>>> import numpy as np
>>> np.set_printoptions(suppress=True, linewidth=160)
>>> rd = lambda a: np.round(a, 1) + 0
>>> f = np.array([-2, -9, 8]) + 0.5
>>> feats = np.outer(f, f) / (f @ f)
>>> print(rd(feats))
[[ 0.   0.1 -0.1]
 [ 0.1  0.5 -0.5]
 [-0.1 -0.5  0.5]]
>>> Uu, sigma, vt = np.linalg.svd(feats)
>>> print(rd(sigma))
[1. 0. 0.]
>>> other = Uu[:, :1] @ np.diag(sigma[:1]) @ vt[:1]
>>> print(rd(np.linalg.norm(feats - other, 2)), rd(sigma[1]))
0.0 0.0
>>> print(np.linalg.matrix_rank(other))
1
>>> print(np.linalg.matrix_rank(feats, rtol=0.05))
1
>>> evals, evecs = np.linalg.eigh(feats)
>>> print(rd(evals.sum()), np.trace(feats))
1.0 1.0
>>> print(rd(evecs.T @ evecs))
[[1. 0. 0.]
 [0. 1. 0.]
 [0. 0. 1.]]
>>> print(rd(evecs.T @ feats @ evecs))
[[0. 0. 0.]
 [0. 0. 0.]
 [0. 0. 1.]]
>>> print(rd(np.linalg.eigvalsh(feats @ feats)))
[0. 0. 1.]
>>> print(rd(np.linalg.svd(feats, compute_uv=False)))
[1. 0. 0.]
>>> evals, evecs = np.linalg.eigh(feats)
>>> x = np.array([0, 2, 3])
>>> print(rd(np.abs(feats).sum(axis=1).max()), rd(np.abs(evals).max()))
1.1 1.0
>>> print((np.sign(evecs[:, -1].round(6)) == np.sign(evecs[0, -1].round(6))).astype(int))
[1 1 0]
>>> print(rd(evecs * np.maximum(evals, 0) @ evecs.T))
[[ 0.   0.1 -0.1]
 [ 0.1  0.5 -0.5]
 [-0.1 -0.5  0.5]]
>>> print(rd(np.linalg.det(feats.T)))
0.0
>>> print(rd(np.kron(np.eye(2, dtype=int), feats)))
[[ 0.   0.1 -0.1  0.   0.   0. ]
 [ 0.1  0.5 -0.5  0.   0.   0. ]
 [-0.1 -0.5  0.5  0.   0.   0. ]
 [ 0.   0.   0.   0.   0.1 -0.1]
 [ 0.   0.   0.   0.1  0.5 -0.5]
 [ 0.   0.   0.  -0.1 -0.5  0.5]]
>>> print(rd(np.einsum("ij,ji->", feats, feats)))
1.0
>>> A = np.load("block13.npy")
>>> print(rd(A))
[[ 0.1 -1.6  0.5  2.1]
 [ 0.9  1.9 -0.6  1.4]
 [ 1.9 -0.2  1.1 -0.5]
 [-1.6  0.7  2.2 -0.1]]
>>> print(rd(np.linalg.det(A[::-1])))
43.0
>>> print(rd(np.linalg.eigvals(A)))
[-0.8+2.6j -0.8-2.6j  2.3+0.6j  2.3-0.6j]
>>> print(rd(np.linalg.eigvals(A).sum().real))
3.1
>>> print(rd(np.linalg.det(A.T)))
43.0
>>> x = np.array([2, 8, 4, 7])
>>> target = A @ x
>>> beta, lr = np.zeros(4), 1 / np.linalg.norm(A, 2) ** 2
>>> for i in range(20):
...     beta -= lr * A.T @ (A @ beta - target)
...     if i % 5 == 0: print(i, round(np.linalg.norm(A @ beta - target), 1))
... 
0 10.4
5 0.2
10 0.0
15 0.0
>>> print(rd(beta))
[2. 8. 4. 7.]
>>> print(rd(np.linalg.cond(A)))
1.4
>>> print(np.allclose(A, A.T))
False
>>> print(rd(A @ A))
[[-3.8 -1.8  6.3 -2.5]
 [-1.6  3.3  1.6  5. ]
 [ 2.9 -4.   1.3  3. ]
 [ 4.7  3.2  1.1 -3.5]]
>>> print(rd(np.linalg.det(A)))
43.0
>>> print(np.allclose(A @ A.T, A.T @ A))
False
>>> print(rd((A - A.T) / 2))
[[ 0.  -1.3 -0.7  1.8]
 [ 1.3  0.  -0.2  0.4]
 [ 0.7  0.2  0.  -1.4]
 [-1.8 -0.4  1.4  0. ]]
>>> print(rd(np.sort(np.abs(np.linalg.eigvals(A)))))
[2.4 2.4 2.8 2.8]
>>> print(rd((A + A.T) / 2))
[[ 0.1 -0.3  1.2  0.3]
 [-0.3  1.9 -0.4  1.1]
 [ 1.2 -0.4  1.1  0.8]
 [ 0.3  1.1  0.8 -0.1]]
>>> other = np.linalg.inv(A)
>>> print(rd(A @ other))
[[1. 0. 0. 0.]
 [0. 1. 0. 0.]
 [0. 0. 1. 0.]
 [0. 0. 0. 1.]]
>>> E = np.array([[1, -2, 0, 2], [-1, -2, 0, -2], [0, -2, -2, -1], [0, 0, 1, 2]])
>>> print(E)
[[ 1 -2  0  2]
 [-1 -2  0 -2]
 [ 0 -2 -2 -1]
 [ 0  0  1  2]]
>>> q, evecs = np.linalg.qr(E[:, :1])[0], np.linalg.qr(E[:, 1:])[0]
>>> sigma = np.linalg.svd(q.T @ evecs, compute_uv=False)
>>> print(rd(np.linalg.norm(q @ q.T - evecs @ evecs.T, 2)))
1.0
>>> F = np.cumsum(np.array([[0, -2, -1],
...     [-2, -2, 3],
...     [2, 1, -2],
...     [1, 2, -2],
...     [-2, 0, 3],
...     [-3, 3, -1],
...     [2, -3, 1],
...     [2, 1, 1],
...     [2, 1, -2],
...     [2, 2, -1],
...     [-1, -3, -2],
...     [1, 0, 0],
...     [1, 1, -1],
...     [3, -1, 1],
...     [2, 0, 0],
...     [0, 2, 3],
...     [-3, 3, 1],
...     [3, -1, 3],
...     [1, 3, 3]]), axis=0)
>>> print(F)
[[ 0 -2 -1]
 [-2 -4  2]
 [ 0 -3  0]
 [ 1 -1 -2]
 [-1 -1  1]
 [-4  2  0]
 [-2 -1  1]
 [ 0  0  2]
 [ 2  1  0]
 [ 4  3 -1]
 [ 3  0 -3]
 [ 4  0 -3]
 [ 5  1 -4]
 [ 8  0 -3]
 [10  0 -3]
 [10  2  0]
 [ 7  5  1]
 [10  4  4]
 [11  7  7]]
>>> print(rd(np.linalg.norm(F, axis=0)))
[25.1 11.9 11.6]
>>> print(rd(np.linalg.norm(F) ** 2 / np.linalg.norm(F, 2) ** 2))
1.3
>>> print(F[14] @ F[11])
49
>>> print(rd(np.linalg.norm(F, "nuc")))
45.9
>>> z = F[:, 2] > np.median(F[:, 2])
>>> f = F[z].mean(axis=0) - F[~z].mean(axis=0)
>>> print(rd((((F - F.mean(axis=0)) @ f > 0) == z).mean()))
0.8
>>> print(((F - F.mean(axis=0)) @ f > 0).astype(int))
[0 1 0 0 1 1 1 1 1 0 0 0 0 0 0 1 1 1 1]
>>> print(np.argsort(-np.abs(f).round(6), kind="stable"))
[2 1 0]
>>> print(rd(f))
[-0.3  1.2  4.2]
>>> proj = F @ np.linalg.solve(F.T @ F, F.T)
>>> print(np.trace(proj))
3.0
>>> print(np.allclose(proj @ proj, proj))
True
>>> print(rd(np.diag(proj)))
[0.  0.3 0.1 0.  0.  0.2 0.  0.  0.  0.1 0.1 0.1 0.2 0.2 0.3 0.2 0.2 0.3 0.5]
>>> K = np.loadtxt("m.csv", delimiter=",")
>>> print(K)
[[-1.  0.  0.  0.]
 [-3.  3.  0.  0.]
 [ 3. -3.  3.  0.]
 [-2.  0. -1.  2.]]
>>> # triangular
>>> proj = np.triu(np.array([[7, 1, 3, 8], [6, 8, 2, 7], [5, 1, 0, 5], [7, 1, 6, 7]]), 1) + np.eye(4)
>>> other = proj @ K @ np.linalg.inv(proj)
>>> print(rd(np.poly(other)))
[  1.  -7.  13.   3. -18.]
>>> print(other)
[[-11.   5.  24. -51.]
 [-11.   8.  16. -34.]
 [ -7.   4.  11. -17.]
 [ -2.   2.   1.  -1.]]
>>> print(rd(np.linalg.det(other)))
-18.0
>>> print(np.linalg.matrix_rank(other))
4
>>> print(np.argsort(-np.linalg.norm(other, axis=0).round(6), kind="stable")[:3])
[3 2 0]
>>> print(np.linalg.cond(other) > 100)
True
>>> print([round(float(x), 1) for x in np.linalg.svd(other, compute_uv=False)[:3]])
[73.2, 6.1, 2.4]
>>> print(np.linalg.matrix_rank(other, rtol=0.1))
1
>>> W0 = np.load("mat.npy")
>>> print(W0)
[[ 0  0  0  0  0  0]
 [ 4  0  8 -3  0 -6]
 [ 8  0  0 -6  0  0]
 [ 0  0  0  0  0  0]
 [ 4  0  8 -3  0 -6]
 [ 8  0  0 -6  0  0]]
>>> print(rd(np.linalg.norm(W0, 2) / np.linalg.norm(W0)))
0.9
>>> blk = np.stack([W0, 2 * W0, W0[::-1]])
>>> print(np.linalg.matrix_rank(blk))
[2 2 2]
>>> print(blk.sum(axis=0))
[[  8   0   0  -6   0   0]
 [ 16   0  32 -12   0 -24]
 [ 24   0   0 -18   0   0]
 [  8   0   0  -6   0   0]
 [ 16   0  32 -12   0 -24]
 [ 24   0   0 -18   0   0]]
>>> print(rd(np.linalg.det(blk)))
[0. 0. 0.]
